$ python3 -q
>>> import numpy as np
>>> np.set_printoptions(precision=1, suppress=True, linewidth=200, legacy="1.25")
>>> def tidy(a):
...     return np.round(a, 1) + 0
... 
>>> W0 = np.array([[0, -6, 5], [0, 1, -7], [-9, -1, 7]])
>>> W0
array([[ 0, -6,  5],
       [ 0,  1, -7],
       [-9, -1,  7]])
>>> f, g = W0[1], W0[0]
>>> f @ f
50
>>> p = (f @ g) / (f @ f) * f
>>> tidy(g - p)
array([ 0. , -5.2, -0.7])
>>> tidy((g - p) @ f)
0.0
>>> np.outer(f, g)
array([[  0,   0,   0],
       [  0,  -6,   5],
       [  0,  42, -35]])
>>> np.linalg.matrix_rank(np.outer(f, g))
1
>>> def softmax(z):
...     e = np.exp(z - z.max(axis=-1, keepdims=True))
...     return e / e.sum(axis=-1, keepdims=True)
... 
>>> tidy(softmax(10 * W0[0]))
array([0., 0., 1.])
>>> scores = W0 @ W0.T / np.sqrt(3)
>>> tidy(softmax(scores)[0] @ W0)
array([ 0., -6.,  5.])
>>> B = np.array([[1, 0, 0, -1, 1],
...     [-2, -1, 2, 0, 2],
...     [-1, 2, -2, -1, -2],
...     [2, 2, 2, -2, -2],
...     [2, 1, 0, -2, -1]])
>>> A = np.tril(B)
>>> A
array([[ 1,  0,  0,  0,  0],
       [-2, -1,  0,  0,  0],
       [-1,  2, -2,  0,  0],
       [ 2,  2,  2, -2,  0],
       [ 2,  1,  0, -2, -1]])
>>> A[1] @ A[0]
-2
>>> tidy(np.linalg.norm(A[1] - A[0]))
3.2
>>> tidy(np.linalg.norm(A) ** 2 / np.linalg.norm(A, 2) ** 2)
1.5
>>> np.linalg.norm(A, axis=1).argmax()
3
>>> A @ A
array([[ 1,  0,  0,  0,  0],
       [ 0,  1,  0,  0,  0],
       [-3, -6,  4,  0,  0],
       [-8, -2, -8,  4,  0],
       [-6, -6, -4,  6,  1]])
>>> np.linalg.matrix_rank(A - A[0, 0] * np.eye(5))
4
>>> np.prod(np.diag(A)), tidy(np.linalg.det(A))
(4, 4.0)
>>> tidy(np.sort(np.linalg.eigvals(A)))
array([-2., -2., -1., -1.,  1.])
>>> tidy(softmax(10 * A[4]))
array([1., 0., 0., 0., 0.])
>>> tidy(softmax(A[4]))
array([0.6, 0.2, 0.1, 0. , 0. ])
>>> tidy(softmax(A[4] + 3))
array([0.6, 0.2, 0.1, 0. , 0. ])
>>> scores = A @ A.T / np.sqrt(5)
>>> tidy(softmax(scores + np.triu(np.full(scores.shape, -np.inf), 1)))
array([[1. , 0. , 0. , 0. , 0. ],
       [0. , 1. , 0. , 0. , 0. ],
       [0. , 0. , 1. , 0. , 0. ],
       [0. , 0. , 0. , 1. , 0. ],
       [0. , 0. , 0. , 0.5, 0.5]])
>>> m1 = np.load("dump.npy")
>>> m1
array([[0, 0, 0, 0, 0, 0],
       [0, 0, 0, 1, 1, 0],
       [0, 0, 0, 0, 0, 1],
       [0, 1, 0, 0, 1, 0],
       [0, 1, 0, 1, 0, 0],
       [0, 0, 1, 0, 0, 0]])
>>> np.argwhere(np.triu(m1))
array([[1, 3],
       [1, 4],
       [2, 5],
       [3, 4]])
>>> L = np.diag(m1.sum(axis=1)) - m1
>>> tidy(np.linalg.eigvalsh(L))
array([0., 0., 0., 2., 3., 3.])
>>> U, sv, vt = np.linalg.svd(m1)
>>> tidy(sv)
array([2., 1., 1., 1., 1., 0.])
>>> B = U[:, :5] @ np.diag(sv[:5]) @ vt[:5]
>>> np.linalg.matrix_rank(m1, rtol=0.05)
5
>>> tidy(B)
array([[0., 0., 0., 0., 0., 0.],
       [0., 0., 0., 1., 1., 0.],
       [0., 0., 0., 0., 0., 1.],
       [0., 1., 0., 0., 1., 0.],
       [0., 1., 0., 1., 0., 0.],
       [0., 0., 1., 0., 0., 0.]])
>>> np.linalg.matrix_rank(B)
5
>>> X = np.loadtxt("case2.csv", delimiter=",")
>>> tidy(X)
array([[ 0.3,  0.2,  0.2,  0.3, -0.2, -0.2,  0. ,  0. ],
       [ 0.2,  0.1,  0.1,  0.2, -0.1, -0.1,  0. ,  0. ],
       [ 0.2,  0.1,  0.3,  0. , -0.2,  0. ,  0.3, -0.2],
       [ 0.3,  0.2,  0. ,  0.4, -0.1, -0.2, -0.2,  0.1],
       [-0.2, -0.1, -0.2, -0.1,  0.2,  0.1, -0.2,  0.1],
       [-0.2, -0.1,  0. , -0.2,  0.1,  0.2,  0.1, -0.1],
       [ 0. ,  0. ,  0.3, -0.2, -0.2,  0.1,  0.4, -0.2],
       [ 0. ,  0. , -0.2,  0.1,  0.1, -0.1, -0.2,  0.1]])
>>> G = X.T @ X
>>> tidy(G)
array([[ 0.3,  0.2,  0.2,  0.3, -0.2, -0.2,  0. ,  0. ],
       [ 0.2,  0.1,  0.1,  0.2, -0.1, -0.1,  0. ,  0. ],
       [ 0.2,  0.1,  0.3,  0. , -0.2,  0. ,  0.3, -0.2],
       [ 0.3,  0.2,  0. ,  0.4, -0.1, -0.2, -0.2,  0.1],
       [-0.2, -0.1, -0.2, -0.1,  0.2,  0.1, -0.2,  0.1],
       [-0.2, -0.1,  0. , -0.2,  0.1,  0.2,  0.1, -0.1],
       [ 0. ,  0. ,  0.3, -0.2, -0.2,  0.1,  0.4, -0.2],
       [ 0. ,  0. , -0.2,  0.1,  0.1, -0.1, -0.2,  0.1]])
>>> tidy(np.linalg.svd(X, compute_uv=False) ** 2)
array([1., 1., 0., 0., 0., 0., 0., 0.])
>>> tidy(np.diag(G))
array([0.3, 0.1, 0.3, 0.4, 0.2, 0.2, 0.4, 0.1])
>>> (X @ X.T).shape
(8, 8)
>>> np.linalg.matrix_rank(G)
2
>>> np.allclose(G, G.T)
True
>>> B = G / np.sqrt((G ** 2).mean(axis=1, keepdims=True))
>>> np.linalg.matrix_rank(B) == np.linalg.matrix_rank(G)
True
>>> tidy(B[1])
array([ 1.6,  1. ,  0.9,  1.3, -1.1, -0.9,  0.1, -0.1])
>>> tidy(G - G.mean(axis=1, keepdims=True))
array([[ 0.3,  0.1,  0.1,  0.2, -0.3, -0.2, -0.1, -0.1],
       [ 0.2,  0.1,  0.1,  0.1, -0.2, -0.2,  0. , -0.1],
       [ 0.1,  0.1,  0.2, -0.1, -0.3,  0. ,  0.2, -0.2],
       [ 0.2,  0.1, -0.1,  0.3, -0.1, -0.3, -0.3,  0.1],
       [-0.2, -0.1, -0.2,  0. ,  0.3,  0.1, -0.1,  0.2],
       [-0.1, -0.1,  0. , -0.2,  0.1,  0.2,  0.2,  0. ],
       [ 0. ,  0. ,  0.3, -0.3, -0.2,  0.1,  0.4, -0.2],
       [ 0. ,  0. , -0.1,  0.1,  0.1, -0.1, -0.2,  0.1]])
>>> np.linalg.matrix_rank(G - G.mean(axis=1, keepdims=True))
2
>>> F = np.load("run9.npy")
>>> F
array([[-0.9, -0.2,  0.5],
       [ 1.5,  0.4, -0.9],
       [-0.4, -1. ,  2. ],
       [ 1.4,  0. ,  0. ],
       [-1.6,  0.4, -0.8],
       [-0.6, -0.4,  0.7],
       [ 1.3,  0.1, -0.2],
       [-2.1, -0.6,  1.3],
       [-1.7,  0. ,  0. ],
       [-0.1, -2.1,  4.4],
       [ 1.5, -0.5,  0.9],
       [-1.8,  0.2, -0.3],
       [ 0.7,  0.8, -1.6],
       [ 0.6,  1.7, -3.3],
       [ 0.7,  1.2, -2.4],
       [-1.7,  0.2, -0.2],
       [ 0.6, -0.2,  0.2],
       [ 0.6,  0.2, -0.5],
       [ 0.4,  0. ,  0. ],
       [-0.7,  0.9, -1.8],
       [-1.4,  0.9, -1.9]])
>>> cen = (F - F.mean(axis=0)) / F.std(axis=0)
>>> tidy(cen.std(axis=0))
array([1., 1., 1.])
>>> b = np.linalg.lstsq(np.delete(cen, 1, axis=1), cen[:, 1])[0]
>>> np.abs(b).argmax()
1
>>> tidy(1 - np.var(cen[:, 1] - np.delete(cen, 1, axis=1) @ b))
1.0
>>> tidy(b)
array([ 0., -1.])
>>> d = np.linalg.norm(F[:, None] - F[None], axis=-1)
>>> d.shape
(21, 21)
>>> tidy(d[:5, :5])
array([[0. , 2.8, 1.8, 2.4, 1.6],
       [2.8, 0. , 3.7, 1. , 3.1],
       [1.8, 3.7, 0. , 2.9, 3.4],
       [2.4, 1. , 2.9, 0. , 3.1],
       [1.6, 3.1, 3.4, 3.1, 0. ]])
>>> tidy(np.linalg.norm(F - F.mean(axis=0), axis=1))
array([1. , 1.8, 2.5, 1.6, 1.6, 1.1, 1.5, 2.5, 1.5, 5.1, 2.1, 1.6, 1.8, 3.6, 2.6, 1.5, 0.9, 0.8, 0.6, 1.9, 2.3])
>>> q, _ = np.linalg.qr(np.array([[-0.7, -2.2, 1.5, -1.7, -0.3, -0.1, 0.6, -0.3, 0.1],
...     [-1.4, -1.2, 1.3, 1.1, -0.3, 0.4, -0.6, 1.2, 1.1],
...     [-1.2, -0.3, 0.0, -1.1, 0.3, -1.2, -1.0, 0.2, 1.2],
...     [-0.1, -0.2, -0.1, 0.7, 0.0, -0.5, 0.7, 0.7, -1.5],
...     [0.5, 1.0, 0.4, 0.6, -1.2, -1.6, 2.1, -1.3, -1.0],
...     [-2.1, -0.5, -1.5, -1.7, 0.2, 0.7, -0.8, -0.3, 0.2],
...     [-1.7, 0.8, 0.3, 0.8, 0.6, 0.1, -0.6, 0.4, 0.4],
...     [0.5, -2.3, 0.1, -0.9, 1.5, -0.3, -0.5, 0.9, -1.7],
...     [0.0, -1.9, -0.7, 0.5, 1.2, 0.0, 1.2, -1.4, 0.4]]))
>>> w = np.array([-1, -2, 2, -2, 0, -3, 1, -1, 3])
>>> feats = q @ np.diag(w) @ q.T
>>> tidy(feats)
array([[-0.2,  0.2, -0.2,  0.5,  0.4, -1.1,  0.7, -1.1,  0. ],
       [ 0.2, -0.1,  0.4, -0.4,  0.8, -0.4, -0.2,  0.3, -1.3],
       [-0.2,  0.4, -1. ,  0.3, -1.7, -0.4, -0.4, -0.7, -0.2],
       [ 0.5, -0.4,  0.3, -0.4, -1.2, -0.2, -0.4, -1.1,  0.1],
       [ 0.4,  0.8, -1.7, -1.2, -0.5,  0.5,  0.2,  0.5, -0.5],
       [-1.1, -0.4, -0.4, -0.2,  0.5,  0.4, -0.3,  0.6,  0.7],
       [ 0.7, -0.2, -0.4, -0.4,  0.2, -0.3, -0.3,  0.5,  0. ],
       [-1.1,  0.3, -0.7, -1.1,  0.5,  0.6,  0.5, -0.1, -0.7],
       [ 0. , -1.3, -0.2,  0.1, -0.5,  0.7,  0. , -0.7, -0.7]])
>>> # looks like rank 8
>>> rng = np.random.default_rng(20705)
>>> lab = rng.permutation(3)
>>> B = F[:, lab] * rng.choice([-1, 1], 3)
>>> B
array([[-0.5,  0.9,  0.2],
       [ 0.9, -1.5, -0.4],
       [-2. ,  0.4,  1. ],
       [-0. , -1.4, -0. ],
       [ 0.8,  1.6, -0.4],
       [-0.7,  0.6,  0.4],
       [ 0.2, -1.3, -0.1],
       [-1.3,  2.1,  0.6],
       [-0. ,  1.7, -0. ],
       [-4.4,  0.1,  2.1],
       [-0.9, -1.5,  0.5],
       [ 0.3,  1.8, -0.2],
       [ 1.6, -0.7, -0.8],
       [ 3.3, -0.6, -1.7],
       [ 2.4, -0.7, -1.2],
       [ 0.2,  1.7, -0.2],
       [-0.2, -0.6,  0.2],
       [ 0.5, -0.6, -0.2],
       [-0. , -0.4, -0. ],
       [ 1.8,  0.7, -0.9],
       [ 1.9,  1.4, -0.9]])
>>> U, _, vt = np.linalg.svd(F.T @ B)
>>> tidy(np.linalg.lstsq(F, B)[0])
array([[ 0., -1.,  0.],
       [ 0.,  0., -1.],
       [-1.,  0.,  0.]])
>>> arr = np.load("out19.npy")
>>> arr
array([[-1,  5, -1, -4, -1, -2, -3, -1,  5],
       [ 2,  3,  0,  1,  0, -5, -2,  4, -3],
       [ 5,  2,  4, -4,  4,  1,  1, -3,  3],
       [ 4, -5,  2, -1,  2, -2,  0,  0,  2],
       [ 2, -2, -5,  3,  4, -4, -3,  0, -3],
       [ 0, -5,  1,  4, -3,  3,  1,  2,  0],
       [-2, -5, -3,  0, -5, -4,  2,  3,  5],
       [ 5,  3,  0, -4,  4,  5, -4, -2,  1]])
>>> np.linalg.norm(arr, axis=1).argmax()
6
>>> tidy(np.linalg.norm(arr, "nuc"))
63.9
>>> tidy(np.linalg.norm(arr, 2))
16.4
>>> tidy(np.linalg.norm(arr, axis=1))
array([ 9.1,  8.2,  9.8,  7.6,  9.6,  8.1, 10.8, 10.6])
>>> x = np.array([5, 0, 3, 5, 0, 2, 2, 5, 2])
>>> arr @ np.eye(9)[7]
array([-1.,  4., -3.,  0.,  0.,  2.,  3., -2.])
>>> np.linalg.norm(arr @ x) <= np.linalg.norm(arr, 2) * np.linalg.norm(x) + 1e-9
True
>>> arr @ np.ones(9)
array([-3.,  0., 13.,  2., -8.,  3., -9.,  8.])
>>> (arr @ x).argmax()
5
>>> T = np.stack([arr, -1 * arr, arr[::-1]])
>>> np.einsum("bij,cij->bc", T, T)
array([[ 692, -692,    8],
       [-692,  692,   -8],
       [   8,   -8,  692]])
>>> T.sum(axis=0)
array([[ 5,  3,  0, -4,  4,  5, -4, -2,  1],
       [-2, -5, -3,  0, -5, -4,  2,  3,  5],
       [ 0, -5,  1,  4, -3,  3,  1,  2,  0],
       [ 2, -2, -5,  3,  4, -4, -3,  0, -3],
       [ 4, -5,  2, -1,  2, -2,  0,  0,  2],
       [ 5,  2,  4, -4,  4,  1,  1, -3,  3],
       [ 2,  3,  0,  1,  0, -5, -2,  4, -3],
       [-1,  5, -1, -4, -1, -2, -3, -1,  5]])
>>> tidy(np.linalg.norm(T, axis=(1, 2)))
array([26.3, 26.3, 26.3])
>>> np.linalg.matrix_rank(T.reshape(3, -1))
2
>>> np.linalg.matrix_rank(T)
array([8, 8, 8])
>>> (T @ arr.T).shape
(3, 8, 8)
>>> B = arr + rng.integers(-2, 3, (8, 6)) @ rng.integers(-2, 3, (6, 9))
>>> B
array([[ -1,  12,  -5,   1,  -7,  -5,   6,   6,   9],
       [ 12,  -3,   3,   3,  -5, -11,  -2,  -1,  -9],
       [  5,  10,   0,  -4,  -4,  -5,   3,   3,   9],
       [  7,  -8,   5,  -1,   5,  -1,  -3, -10,  -6],
       [  4,  -6,  -2,   0,   1, -10,  -9,   1,  -2],
       [ -6,  -7,  -3,  -3,   1,   9,  -7,   2,   1],
       [  7, -12,  -7,  -3, -13,  -8,  -2,   1,   1],
       [  6,   5,  -7,   0,  -3,   4,   5,   8,   5]])
>>> np.abs(B - arr).sum(axis=1)
array([45, 43, 40, 34, 29, 38, 45, 45])
>>> tidy(np.linalg.svd(B - arr, compute_uv=False))
array([31.5, 24. , 15.3, 10.1,  6.7,  1.4,  0. ,  0. ])
